$ python -q
>>> import numpy as np
>>> from numpy import linalg as LA
>>> np.set_printoptions(suppress=True, linewidth=140)
>>> def rnd(a):
...     return np.round(a, 2) + 0
... 
>>> E = np.array([[0, 16, 0, 0, 4, 0],
...     [12, 0, 12, 3, 0, 3],
...     [4, 12, 20, 1, 3, 5],
...     [0, 36, 0, 0, 4, 0],
...     [27, 0, 27, 3, 0, 3],
...     [9, 27, 45, 1, 3, 5]])
>>> rnd(LA.norm(E, 2))
np.float64(69.95)
>>> rnd(LA.norm(E, 1)), rnd(LA.norm(E, np.inf))
(np.float64(104.0), np.float64(90.0))
>>> rnd(LA.norm(E, axis=1))
array([16.49, 17.49, 24.39, 36.22, 38.42, 53.57])
>>> rng = np.random.default_rng(73540)
>>> labels = rng.permutation(6)
>>> labels
array([4, 3, 0, 2, 1, 5])
>>> B = E[labels][:, labels]
>>> np.allclose(B, E)
False
>>> B = E / LA.norm(E, axis=1, keepdims=True)
>>> G = B @ B.T
>>> (np.abs(G) > 0.9).astype(int)
array([[1, 0, 0, 1, 0, 0],
       [0, 1, 0, 0, 1, 0],
       [0, 0, 1, 0, 0, 1],
       [1, 0, 0, 1, 0, 0],
       [0, 1, 0, 0, 1, 0],
       [0, 0, 1, 0, 0, 1]])
>>> (G - 2 * np.eye(6)).round(6).argmax(axis=1)
array([3, 4, 5, 0, 1, 2])
>>> rnd(G[5])
array([0.5 , 0.71, 0.99, 0.51, 0.72, 1.  ])
>>> Q, R = LA.qr(E)
>>> np.trace(Q @ Q.T)
np.float64(6.0)
>>> np.allclose(R.T @ R, E.T @ E)
True
>>> Q.shape, R.shape
((6, 6), (6, 6))
>>> rnd(abs(R[0, 0])), rnd(LA.norm(E[:, 0]))
(np.float64(31.14), np.float64(31.14))
>>> rnd(Q @ R)
array([[ 0., 16.,  0.,  0.,  4.,  0.],
       [12.,  0., 12.,  3.,  0.,  3.],
       [ 4., 12., 20.,  1.,  3.,  5.],
       [ 0., 36.,  0.,  0.,  4.,  0.],
       [27.,  0., 27.,  3.,  0.,  3.],
       [ 9., 27., 45.,  1.,  3.,  5.]])
>>> rnd(Q.T @ Q)
array([[1., 0., 0., 0., 0., 0.],
       [0., 1., 0., 0., 0., 0.],
       [0., 0., 1., 0., 0., 0.],
       [0., 0., 0., 1., 0., 0.],
       [0., 0., 0., 0., 1., 0.],
       [0., 0., 0., 0., 0., 1.]])
